>>> import numpy as np
>>> import numpy.linalg as la
>>> np.set_printoptions(precision=2, suppress=True, linewidth=100)
>>> K = np.load("sample2.npy")
>>> K
array([[-18.86,  19.84,  11.98,  -5.05,  -7.08,  -6.97],
       [ -1.17,  -7.06,  12.91,  47.94, -25.04,  30.02],
       [ 23.08, -25.9 , -11.1 ,  11.95,  -8.04,  -5.99],
       [ 19.91, -22.91, -16.11,  -4.02,   7.14,  -2.08],
       [-30.17,  17.98,  14.08,   2.02, -11.02,  14.99],
       [ 23.96, -18.88, -23.84, -36.17,  17.15, -35.86]])
>>> out = np.array([[1, -2], [-3, 0], [3, 3], [1, -2], [0, -3], [0, 0]])
>>> np.einsum("ij,ij->i", K, K)
array([1017.06, 4044.33, 1570.03, 1252.27, 1781.98, 4387.21])
>>> la.matrix_rank(np.vstack([K, out.T]))
np.int64(6)
>>> np.einsum("ik,kj->ij", K, out)
array([[ -47.49,  105.  ],
       [ 106.68,   20.31],
       [  79.43,  -79.24],
       [  36.29, -101.53],
       [ -39.85,  131.6 ],
       [ -27.09,  -98.55]])
>>> r0, v = K[0], K[5]
>>> round(r0 @ r0, 2)
np.float64(1017.06)
>>> pr = (r0 @ v) / (r0 @ r0) * r0
>>> round(float(la.norm(r0 + v) ** 2 + la.norm(r0 - v) ** 2), 2)
10808.54
>>> round((v - pr) @ r0, 2)
np.float64(0.0)
>>> la.matrix_rank(np.outer(r0, v))
np.int64(1)
>>> v - pr
array([  9.11,  -3.26, -14.41, -40.15,  11.57, -41.35])
>>> np.sort(np.abs(la.eigvals(K)))
array([ 0.16,  1.19,  1.19, 10.82, 65.26, 65.26])
>>> round(float(la.det(K)), 2)
10467.78
>>> la.determinant(K)
Traceback (most recent call last):
  File "<python-input-18>", line 1, in <module>
    la.determinant(K)
    ^^^^^^^^^^^^^^
AttributeError: module 'numpy.linalg' has no attribute 'determinant'
>>> np.allclose(K, K.T)
False
>>> out = K / np.sqrt((K ** 2).mean(axis=1, keepdims=True))
>>> la.matrix_rank(out) == la.matrix_rank(K)
np.True_
>>> la.matrix_rank(K - K.mean(axis=1, keepdims=True))
np.int64(5)
>>> out[2]
array([ 1.43, -1.6 , -0.69,  0.74, -0.5 , -0.37])
>>> np.count_nonzero(K)
np.int64(36)
>>> K.sum(axis=1)
array([ -6.14,  57.6 , -16.  , -18.07,   7.88, -73.64])
>>> np.zeros(6, 6)
Traceback (most recent call last):
  File "<python-input-26>", line 1, in <module>
    np.zeros(6, 6)
    ~~~~~~~~^^^^^^
TypeError: Cannot interpret '6' as a data type
>>> np.unravel_index(np.abs(K).argmax(), K.shape)
(np.int64(1), np.int64(3))
>>> la.rank(K)
Traceback (most recent call last):
  File "<python-input-28>", line 1, in <module>
    la.rank(K)
    ^^^^^^^
AttributeError: module 'numpy.linalg' has no attribute 'rank'
>>> feats = np.load("w.npy")
>>> feats
array([[ 17,   5,   2,   2,   9,   0,   1],
       [  5,  11,  10,   5,   4,  -8,  -4],
       [  2,  10,  22,   7,   6, -10,   4],
       [  2,   5,   7,  19, -10, -16,  -1],
       [  9,   4,   6, -10,  24,   8,   9],
       [  0,  -8, -10, -16,   8,  16,   4],
       [  1,  -4,   4,  -1,   9,   4,  15]])
>>> np.abs(np.diag(la.qr(feats)[1])) > 1e-9
array([ True,  True,  True,  True,  True,  True, False])
>>> np.round(feats @ la.pinv(feats) @ feats, 2) + 0
array([[ 17.,   5.,   2.,   2.,   9.,   0.,   1.],
       [  5.,  11.,  10.,   5.,   4.,  -8.,  -4.],
       [  2.,  10.,  22.,   7.,   6., -10.,   4.],
       [  2.,   5.,   7.,  19., -10., -16.,  -1.],
       [  9.,   4.,   6., -10.,  24.,   8.,   9.],
       [  0.,  -8., -10., -16.,   8.,  16.,   4.],
       [  1.,  -4.,   4.,  -1.,   9.,   4.,  15.]])
>>> la.lstsq(feats[:-1].T, feats[-1])[2]
np.int32(6)
>>> np.allclose(feats[:-1].T @ la.lstsq(feats[:-1].T, feats[-1])[0], feats[-1])
True
>>> rng = np.random.default_rng(86)
>>> out = feats + rng.integers(-2, 3, (7, 6)) @ rng.integers(-2, 3, (6, 7))
>>> out
array([[ 29,  12,  -3, -10,  14,   6,  -6],
       [ 12,  10,   9,   5,   8,   0,  -1],
       [ 10,  14,  28,   5,  14,  -4,   4],
       [ -8,   8,  10,  18, -18, -21,  -3],
       [ 12,   0,   7,  -5,  23,  12,  14],
       [  4,  -5, -15,  -8,   9,  14,   5],
       [ -5,   0,  -7,   5,  -2,  -6,  12]])
>>> out - feats
array([[ 12,   7,  -5, -12,   5,   6,  -7],
       [  7,  -1,  -1,   0,   4,   8,   3],
       [  8,   4,   6,  -2,   8,   6,   0],
       [-10,   3,   3,  -1,  -8,  -5,  -2],
       [  3,  -4,   1,   5,  -1,   4,   5],
       [  4,   3,  -5,   8,   1,  -2,   1],
       [ -6,   4, -11,   6, -11, -10,  -3]])
>>> np.round(la.svd(out - feats, compute_uv=False), 2) + 0
array([31.63, 18.87, 15.78,  7.82,  5.12,  1.82,  0.  ])
>>> np.abs(out - feats).sum(axis=1)
array([54, 24, 34, 32, 23, 24, 51])
>>> t3 = np.stack([out, -2 * out, out[::-1]])
>>> np.einsum("bij,cij->bc", t3, t3)
array([[  6438, -12876,   1728],
       [-12876,  25752,  -3456],
       [  1728,  -3456,   6438]])
>>> t3.shape
(3, 7, 7)
>>> la.norm(t3, axis=(1, 2))
array([ 80.24, 160.47,  80.24])
>>> t3.sum(axis=0)
array([[-34, -12,  -4,  15, -16, -12,  18],
       [ -8, -15, -24, -13,   1,  14,   6],
       [  2, -14, -21, -10,   9,  16,  10],
       [  0,   0,   0,   0,   0,   0,   0],
       [ -2,  14,  21,  10,  -9, -16, -10],
       [  8,  15,  24,  13,  -1, -14,  -6],
       [ 34,  12,   4, -15,  16,  12, -18]])
>>> (t3 @ out.T).shape
(3, 7, 7)
>>> la.matrix_rank(t3)
array([7, 7, 7])
